In [1]: import numpy as np

In [2]: np.set_printoptions(suppress=True, linewidth=120)

In [3]: def rd(a):
   ...:     return np.round(a, 2) + 0
   ...: 

In [4]: arr = np.loadtxt("arr.csv", delimiter=",")

In [5]: arr
Out[5]: 
array([[ 8., 11., -5.],
       [ 1., 12.,  5.],
       [ 5.,  5., -3.],
       [ 3.,  6., -2.],
       [ 5.,  5., -3.],
       [ 5.,  5., -3.],
       [ 0.,  0.,  0.],
       [ 3.,  6., -2.],
       [-4.,  7.,  8.],
       [ 1., 12.,  5.]])

In [6]: x0 = np.array([-1, -1, 1])

In [7]: y = arr @ x0

In [8]: print(rd(np.linalg.lstsq(arr, y)[0]))
[-1. -1.  1.]

In [9]: rd(np.linalg.pinv(arr) @ arr)
Out[9]: 
array([[1., 0., 0.],
       [0., 1., 0.],
       [0., 0., 1.]])

In [10]: rd(np.linalg.solve(arr.T @ arr, arr.T @ y))
Out[10]: array([-1., -1.,  1.])

In [11]: rng = np.random.default_rng(98)

In [12]: y = y + 0.1 * rng.normal(size=10)

In [13]: rd(y)
Out[13]: array([-24.11,  -8.12, -12.94, -10.93, -12.96, -12.89,  -0.03, -10.94,   5.04,  -7.97])

In [14]: b, *_ = np.linalg.lstsq(arr, y)

In [15]: rd(np.linalg.norm(y - arr @ b))
Out[15]: np.float64(0.23)

In [16]: rd(arr.T @ (y - arr @ b))
Out[16]: array([0., 0., 0.])

In [17]: b.round()
Out[17]: array([-1., -1.,  1.])

In [18]: rd(b)
Out[18]: array([-1., -1.,  1.])

In [19]: D = np.linalg.norm(arr[:, None] - arr[None], axis=-1)

In [20]: print(np.unravel_index(D.round(6).argmax(), D.shape))
(np.int64(0), np.int64(8))

In [21]: rd(np.linalg.norm(arr, axis=1))
Out[21]: array([14.49, 13.04,  7.68,  7.  ,  7.68,  7.68,  0.  ,  7.  , 11.36, 13.04])

In [22]: Ac = arr - arr.mean(axis=0)

In [23]: evecs = np.linalg.svd(Ac)[2][:2]

In [24]: other = Ac - Ac @ evecs.T @ evecs

In [25]: rd((Ac @ evecs.T).std(axis=0))
Out[25]: array([5.22, 3.62])

In [26]: rd(np.cov(Ac @ evecs.T, rowvar=False))
Out[26]: 
array([[30.23,  0.  ],
       [ 0.  , 14.56]])

In [27]: rd(np.linalg.norm(other) / np.linalg.norm(Ac))
Out[27]: np.float64(0.07)
